% ipython --no-banner

In [1]: import numpy as np

In [2]: import numpy.linalg as la

In [3]: np.set_printoptions(precision=2, suppress=True, linewidth=100)

In [4]: def rnd(a):
   ...:     return np.round(a, 2) + 0
   ...: 

In [5]: X = np.load("dump.npy")

In [6]: print(X)
[[  2  -1   1  -2   3  -1  -3   2   0]
 [  2  -3   2  -3   6  -3  -3   5  -1]
 [ -1  -1   3   0   8  -2  -3   2   2]
 [ -2  -1   1  -2   6  -2  -5   2   3]
 [ -4  -4   2  -1   4  -4  -7   0   1]
 [ -6  -5   2  -4   1  -5  -8  -3   2]
 [ -9  -3   4  -4   3  -3  -6  -2   5]
 [-10  -2   3  -4   0  -5  -6   1   6]
 [-13   1   1  -4  -1  -4  -4  -1   3]
 [-12   0   1  -1  -3  -7  -6  -4   3]
 [-10  -2  -1  -4  -3 -10  -6  -5   4]
 [ -9  -2  -2  -1  -5 -11  -5  -8   7]
 [ -8   0  -1  -1  -4  -8  -2  -9  10]
 [ -9  -3   2  -1  -2  -8   0  -6   8]
 [ -7  -1   4   2  -1  -7  -2  -7  11]
 [ -9   0   7   3  -1  -7  -4  -7  14]
 [-10   1  10   4   0  -8  -5  -4  14]
 [ -9   3  13   4   3  -7  -4  -6  13]
 [ -8   2  10   2   2  -6  -7  -9  12]
 [ -8  -1  13   4   0  -8  -8 -10   9]
 [-11  -3  14   6   1 -10 -10  -9   7]
 [-13   0  12   6   1  -7  -9 -12   4]
 [-16   2  11   5   1  -6  -8 -12   3]
 [-19   3   8   3  -1  -9  -9 -14   1]
 [-17   4  10   1   0  -8 -10 -16  -2]
 [-20   1  11  -2  -2 -10  -9 -13   0]
 [-19   0  11  -3   0 -12 -12 -10   0]
 [-16   1  13   0   2 -13 -14 -10   0]
 [-19   1  10  -3   4 -15 -17 -10   3]
 [-21   4  13   0   4 -17 -15 -12   2]
 [-18   6  15  -1   4 -19 -15 -10   0]
 [-17   3  15  -4   3 -22 -15 -10  -1]
 [-18   6  15  -6   3 -24 -15  -7   2]
 [-18   5  18  -6   3 -24 -12  -4   3]
 [-19   3  18  -3   2 -24  -9  -6   6]
 [-20   3  16  -1   5 -25  -7  -5   8]
 [-19   4  14  -4   7 -25 -10  -4   5]
 [-19   7  11  -1   8 -22  -8  -6   2]
 [-18  10  11  -2   5 -22 -10  -7   5]
 [-18   7  13  -2   4 -21  -9 -10   2]
 [-17   8  16  -4   3 -18 -10 -13   5]
 [-15  11  16  -6   5 -19 -10 -15   5]
 [-17  14  15  -6   8 -22  -7 -16   3]
 [-20  14  16  -6   5 -19  -7 -15   5]]

In [7]: Ac = (X - X.mean(axis=0)) / X.std(axis=0)

In [8]: print(rnd(Ac.std(axis=0)))
[1. 1. 1. 1. 1. 1. 1. 1. 1.]

In [9]: print(np.argwhere(np.abs(Ac) > 2))
[[ 0  0]
 [ 1  0]
 [ 1  7]
 [11  4]
 [13  6]
 [15  8]
 [16  8]
 [17  8]
 [20  3]
 [21  3]
 [28  6]
 [42  1]
 [43  1]]

In [10]: coef = la.lstsq(np.delete(Ac, 8, axis=1), Ac[:, 8])[0]

In [11]: print(np.abs(coef).argmax())
6

In [12]: print(rnd(coef))
[ 0.35  0.15  0.49  0.36 -0.47 -0.45  0.59  0.17]

In [13]: print(rnd(1 - np.var(Ac[:, 8] - np.delete(Ac, 8, axis=1) @ coef)))
0.54
